% python3 -q
>>> import numpy as np
>>> np.set_printoptions(precision=2, suppress=True, linewidth=100, floatmode="fixed")
>>> W0 = np.load("x.npy")
>>> print(W0)
[[-9.00 -6.00  1.00  0.00  0.00  0.00  0.00  0.00  0.00  0.00]
 [ 3.00  6.00  8.00  0.00  0.00  0.00  0.00  0.00  0.00  0.00]
 [ 3.00 -8.00 -7.00  0.00  0.00  0.00  0.00  0.00  0.00  0.00]
 [ 0.00  0.00  0.00 -5.00 -1.00 -6.00 -9.00  8.00  3.00  4.00]
 [ 0.00  0.00  0.00 -1.00  1.00 -6.00  8.00 -6.00  8.00 -2.00]
 [ 0.00  0.00  0.00 -1.00 -7.00  4.00  2.00 -4.00  2.00 -2.00]
 [ 0.00  0.00  0.00  9.00 -1.00  1.00  3.00  1.00 -5.00 -8.00]
 [ 0.00  0.00  0.00  6.00 -3.00 -8.00  8.00 -1.00  1.00  9.00]
 [ 0.00  0.00  0.00 -7.00  6.00  3.00 -7.00  7.00  5.00 -6.00]
 [ 0.00  0.00  0.00 -8.00  8.00 -2.00  0.00 -4.00  6.00  8.00]]
>>> # splits into 2 blocks
>>> q, r_ = np.linalg.qr(W0)
>>> print(q.shape, r_.shape)
(10, 10) (10, 10)
>>> print(np.trace(q @ q.T))
10.0
>>> print(np.round(q.T @ q, 2) + 0)
[[1.00 0.00 0.00 0.00 0.00 0.00 0.00 0.00 0.00 0.00]
 [0.00 1.00 0.00 0.00 0.00 0.00 0.00 0.00 0.00 0.00]
 [0.00 0.00 1.00 0.00 0.00 0.00 0.00 0.00 0.00 0.00]
 [0.00 0.00 0.00 1.00 0.00 0.00 0.00 0.00 0.00 0.00]
 [0.00 0.00 0.00 0.00 1.00 0.00 0.00 0.00 0.00 0.00]
 [0.00 0.00 0.00 0.00 0.00 1.00 0.00 0.00 0.00 0.00]
 [0.00 0.00 0.00 0.00 0.00 0.00 1.00 0.00 0.00 0.00]
 [0.00 0.00 0.00 0.00 0.00 0.00 0.00 1.00 0.00 0.00]
 [0.00 0.00 0.00 0.00 0.00 0.00 0.00 0.00 1.00 0.00]
 [0.00 0.00 0.00 0.00 0.00 0.00 0.00 0.00 0.00 1.00]]
>>> print(np.round(q @ r_, 2) + 0)
[[-9.00 -6.00  1.00  0.00  0.00  0.00  0.00  0.00  0.00  0.00]
 [ 3.00  6.00  8.00  0.00  0.00  0.00  0.00  0.00  0.00  0.00]
 [ 3.00 -8.00 -7.00  0.00  0.00  0.00  0.00  0.00  0.00  0.00]
 [ 0.00  0.00  0.00 -5.00 -1.00 -6.00 -9.00  8.00  3.00  4.00]
 [ 0.00  0.00  0.00 -1.00  1.00 -6.00  8.00 -6.00  8.00 -2.00]
 [ 0.00  0.00  0.00 -1.00 -7.00  4.00  2.00 -4.00  2.00 -2.00]
 [ 0.00  0.00  0.00  9.00 -1.00  1.00  3.00  1.00 -5.00 -8.00]
 [ 0.00  0.00  0.00  6.00 -3.00 -8.00  8.00 -1.00  1.00  9.00]
 [ 0.00  0.00  0.00 -7.00  6.00  3.00 -7.00  7.00  5.00 -6.00]
 [ 0.00  0.00  0.00 -8.00  8.00 -2.00  0.00 -4.00  6.00  8.00]]
>>> print((np.linalg.matrix_power((W0 != 0) + (W0.T != 0) + np.eye(10), 10) > 0).astype(int))
[[1 1 1 0 0 0 0 0 0 0]
 [1 1 1 0 0 0 0 0 0 0]
 [1 1 1 0 0 0 0 0 0 0]
 [0 0 0 1 1 1 1 1 1 1]
 [0 0 0 1 1 1 1 1 1 1]
 [0 0 0 1 1 1 1 1 1 1]
 [0 0 0 1 1 1 1 1 1 1]
 [0 0 0 1 1 1 1 1 1 1]
 [0 0 0 1 1 1 1 1 1 1]
 [0 0 0 1 1 1 1 1 1 1]]
>>> E = np.load("m.npy")
>>> print(E)
[[-3  2 -3 -2 -2 -3  1  0  1  0]
 [ 0 -3  2 -3 -2 -2 -3  1  0  1]
 [ 1  0 -3  2 -3 -2 -2 -3  1  0]
 [ 0  1  0 -3  2 -3 -2 -2 -3  1]
 [ 1  0  1  0 -3  2 -3 -2 -2 -3]
 [-3  1  0  1  0 -3  2 -3 -2 -2]
 [-2 -3  1  0  1  0 -3  2 -3 -2]
 [-2 -2 -3  1  0  1  0 -3  2 -3]
 [-3 -2 -2 -3  1  0  1  0 -3  2]
 [ 2 -3 -2 -2 -3  1  0  1  0 -3]]
>>> x = np.array([6, -6, 9, 1, 5, 6, 1, -8, 4, -7])
>>> rhs = E @ x
>>> b, lr = np.zeros(10), 1 / np.linalg.norm(E, 2) ** 2
>>> for i in range(20):
...     b -= lr * E.T @ (E @ b - rhs)
...     if i % 5 == 0: print(i, round(np.linalg.norm(E @ b - rhs), 2))
... 
0 46.07
5 21.18
10 12.42
15 7.35
>>> print(round(float(np.linalg.cond(E)), 2))
3.43
>>> print(b)
[ 5.89 -5.54  8.21  1.67  4.76  6.10  0.55 -7.18  3.34 -6.78]
